>>> import numpy as np
>>> from numpy import linalg as LA
>>> np.set_printoptions(precision=2, suppress=True, linewidth=120, sign=" ")
>>> def rnd(a):
...     return np.round(a, 2) + 0
... 
>>> E = np.load("layer2.npy")
>>> E
array([[ 3.,  0.,  0.,  0.,  0.,  0.],
       [ 0.,  7., -4.,  0.,  0.,  4.],
       [ 0., -4.,  7.,  0.,  0., -4.],
       [ 0.,  0.,  0.,  3.,  0.,  0.],
       [ 0.,  0.,  0.,  0.,  3.,  0.],
       [ 0.,  4., -4.,  0.,  0.,  7.]])
>>> x0 = np.ones(6)
>>> for _ in range(7):
...     x0 = E @ x0
...     x0 /= LA.norm(x0)
...     print(round(x0 @ E @ x0, 2))
... 
10.14
14.68
14.99
15.0
15.0
15.0
15.0
>>> print(rnd(x0))
[ 0.    0.58 -0.58  0.    0.    0.58]
>>> M2 = LA.inv(E)
>>> print(rnd(E @ M2))
[[ 1.  0.  0.  0.  0.  0.]
 [ 0.  1.  0.  0.  0.  0.]
 [ 0.  0.  1.  0.  0.  0.]
 [ 0.  0.  0.  1.  0.  0.]
 [ 0.  0.  0.  0.  1.  0.]
 [ 0.  0.  0.  0.  0.  1.]]
>>> rnd(LA.inv(M2))
array([[ 3.,  0.,  0.,  0.,  0.,  0.],
       [ 0.,  7., -4.,  0.,  0.,  4.],
       [ 0., -4.,  7.,  0.,  0., -4.],
       [ 0.,  0.,  0.,  3.,  0.,  0.],
       [ 0.,  0.,  0.,  0.,  3.,  0.],
       [ 0.,  4., -4.,  0.,  0.,  7.]])
>>> rnd(LA.slogdet(E)[0])
np.float64(1.0)
>>> F = np.abs(np.array([[2, 1, 1, -2, -1],
...     [0, -2, 0, -1, -2],
...     [-2, 0, 0, -2, 1],
...     [1, 0, -2, -2, 0],
...     [-2, 1, 0, 2, 0]])) + np.eye(5)
>>> F = F / F.sum(axis=1, keepdims=True)
>>> print(rnd(F))
[[ 0.38  0.12  0.12  0.25  0.12]
 [ 0.    0.5   0.    0.17  0.33]
 [ 0.33  0.    0.17  0.33  0.17]
 [ 0.17  0.    0.33  0.5   0.  ]
 [ 0.33  0.17  0.    0.33  0.17]]
>>> O, Rm = LA.qr(F)
>>> rnd(O @ Rm)
array([[ 0.38,  0.13,  0.12,  0.25,  0.12],
       [ 0.  ,  0.5 ,  0.  ,  0.17,  0.33],
       [ 0.33,  0.  ,  0.17,  0.33,  0.17],
       [ 0.17,  0.  ,  0.33,  0.5 ,  0.  ],
       [ 0.33,  0.17,  0.  ,  0.33,  0.17]])
>>> rnd(Rm)
array([[-0.62, -0.16, -0.25, -0.64, -0.25],
       [ 0.  , -0.52,  0.05, -0.13, -0.33],
       [ 0.  ,  0.  , -0.3 , -0.33,  0.01],
       [ 0.  ,  0.  ,  0.  , -0.17,  0.  ],
       [ 0.  ,  0.  ,  0.  ,  0.  ,  0.11]])
>>> print(rnd(abs(Rm[0, 0])), rnd(LA.norm(F[:, 0])))
0.62 0.62
>>> rnd(np.abs(np.diag(Rm)))
array([ 0.62,  0.52,  0.3 ,  0.17,  0.11])
>>> hat = np.triu(np.array([[2, 1, 2, 0, 1],
...     [-2, 0, 1, 1, 3],
...     [-2, 0, 0, -1, 0],
...     [3, -3, -3, -2, 1],
...     [2, -2, -3, 3, -2]]), 1) + np.eye(5)
>>> M2 = hat @ F @ LA.inv(hat)
>>> rnd(hat @ F - F @ hat)
array([[ 1.  ,  0.29, -0.54,  1.17, -0.17],
       [ 1.5 ,  0.5 ,  0.  ,  1.33, -1.  ],
       [-0.17, -0.33, -1.  , -0.33, -0.67],
       [ 0.33,  0.  , -0.33,  0.67, -0.5 ],
       [ 0.  , -0.33, -0.83, -0.17, -1.17]])
>>> rnd(LA.det(M2))
np.float64(0.0)
>>> rnd(np.poly(M2))
array([ 1.  , -1.71,  0.82, -0.12,  0.01,  0.  ])
>>> rnd(M2)
array([[ 1.37, -0.58, -1.71,  0.29,  1.04],
       [ 1.5 , -0.5 , -2.  ,  0.5 ,  0.5 ],
       [ 0.17, -0.17, -0.33, -0.33,  0.83],
       [ 0.5 , -0.33, -0.33,  0.83, -0.17],
       [ 0.33, -0.17, -0.5 ,  0.  ,  0.33]])
>>> C2 = F.T @ F
>>> rnd(LA.svd(F, compute_uv=False) ** 2)
array([ 1.14,  0.33,  0.1 ,  0.01,  0.01])
>>> rnd(LA.eigvalsh(C2)[::-1])
array([ 1.14,  0.33,  0.1 ,  0.01,  0.01])
>>> rnd(C2)
array([[ 0.39,  0.1 ,  0.16,  0.4 ,  0.16],
       [ 0.1 ,  0.29,  0.02,  0.17,  0.21],
       [ 0.16,  0.02,  0.15,  0.25,  0.04],
       [ 0.4 ,  0.17,  0.25,  0.56,  0.2 ],
       [ 0.16,  0.21,  0.04,  0.2 ,  0.18]])
>>> (F @ F.T).shape
(5, 5)
>>> print(rnd(np.diag(C2)))
[ 0.39  0.29  0.15  0.56  0.18]
>>> arr = np.load("run1.npy")
>>> arr
array([[ 1.2,  0.8],
       [ 0.6,  0.2],
       [-0.4,  0.6],
       [-1. ,  0.1],
       [-0.1, -1.1],
       [-1.6, -0.1]])
>>> w1 = np.array([[-2, 1, -3], [2, 1, 0]])
>>> beta = np.array([4, -3, 1])
>>> H = np.maximum(arr @ w1 + beta, 0)
>>> (H > 0).astype(int)
array([[ 1,  0,  0],
       [ 1,  0,  0],
       [ 1,  0,  1],
       [ 1,  0,  1],
       [ 1,  0,  1],
       [ 1,  0,  1]])
>>> W2 = np.array([[-2, -3, 1], [-3, 0, -3], [3, 2, -3]])
>>> rnd(H @ W2)
array([[ -6.4,  -9.6,   3.2],
       [ -6.4,  -9.6,   3.2],
       [ -5.4, -13.6,  -0.6],
       [ -0.4, -10.6,  -5.8],
       [ -0.1,  -3.4,  -1.9],
       [  3.4,  -9.4, -10.4]])
>>> x0 = np.array([-3, 2])
>>> a = np.maximum(arr @ x0, 0)
>>> rnd(np.maximum(arr @ (3 * x0), 0))
array([  0. ,   0. ,   7.2,   9.6,   0. ,  13.8])
>>> arr * (a > 1e-9)[:, None]
array([[ 0. ,  0. ],
       [ 0. ,  0. ],
       [-0.4,  0.6],
       [-1. ,  0.1],
       [-0. , -0. ],
       [-1.6, -0.1]])
>>> hat = arr @ LA.solve(arr.T @ arr, arr.T)
>>> rnd((np.eye(6) - hat) @ arr)
array([[ 0.,  0.],
       [ 0.,  0.],
       [ 0.,  0.],
       [ 0.,  0.],
       [ 0.,  0.],
       [ 0.,  0.]])
>>> np.allclose(hat @ hat, hat)
True
>>> U, sigma, Vh = LA.svd(arr, full_matrices=False)
>>> rnd(np.abs(Vh[0]))
array([ 0.96,  0.27])
>>> rnd(np.cumsum(sigma ** 2) / np.sum(sigma ** 2))
array([ 0.75,  1.  ])
>>> rnd(sigma / sigma[0])
array([ 1.  ,  0.58])
>>> rnd(U.T @ U)
array([[ 1.,  0.],
       [ 0.,  1.]])
>>> np.abs(U[:, 0]).round(6).argmax()
np.int64(5)
>>> rnd(sigma)
array([ 2.41,  1.41])
>>> feats = np.array([[2, 9, 2, 7, 7, 9],
...     [5, 0, 2, 1, 3, 9],
...     [0, 2, 6, 6, 1, 0],
...     [-3, 9, 0, 6, 4, 0]])
>>> print(feats)
[[ 2  9  2  7  7  9]
 [ 5  0  2  1  3  9]
 [ 0  2  6  6  1  0]
 [-3  9  0  6  4  0]]
>>> rk = LA.matrix_rank(feats)
>>> rk
np.int64(3)
>>> N = LA.svd(feats)[2][rk:].T
>>> print([int(LA.matrix_rank(feats[:, :j + 1])) for j in range(6)])
[1, 2, 3, 3, 3, 3]
>>> [int(LA.matrix_rank(feats[:i])) for i in range(1, len(feats) + 1)]
[1, 2, 3, 3]
>>> print(np.allclose(feats @ N, 0))
True
>>> J = np.load("mat.npy")
>>> J
array([[-1.2,  0.3, -0.5],
       [ 0.1,  0.8,  0.6],
       [ 0.8, -0.4,  0.3],
       [-0.8, -1.4,  0.7],
       [ 2.4, -2.7, -0.5],
       [-0.6,  0.5, -0.9]])
>>> hat = J @ LA.solve(J.T @ J, J.T)
>>> print(rnd(np.diag(hat)))
[ 0.35  0.3   0.13  0.9   0.9   0.42]
>>> rnd(hat @ J[:, 2])
array([-0.5,  0.6,  0.3,  0.7, -0.5, -0.9])
>>> rnd(LA.norm(J, axis=1))
array([ 1.33,  1.  ,  0.94,  1.76,  3.65,  1.19])
>>> print(rnd(LA.norm(J, 1)), rnd(LA.norm(J, np.inf)))
6.1 5.6
>>> rnd(LA.norm(J, axis=0))
array([ 2.97,  3.22,  1.5 ])
>>> rnd(LA.norm(J, 2))
np.float64(3.99)
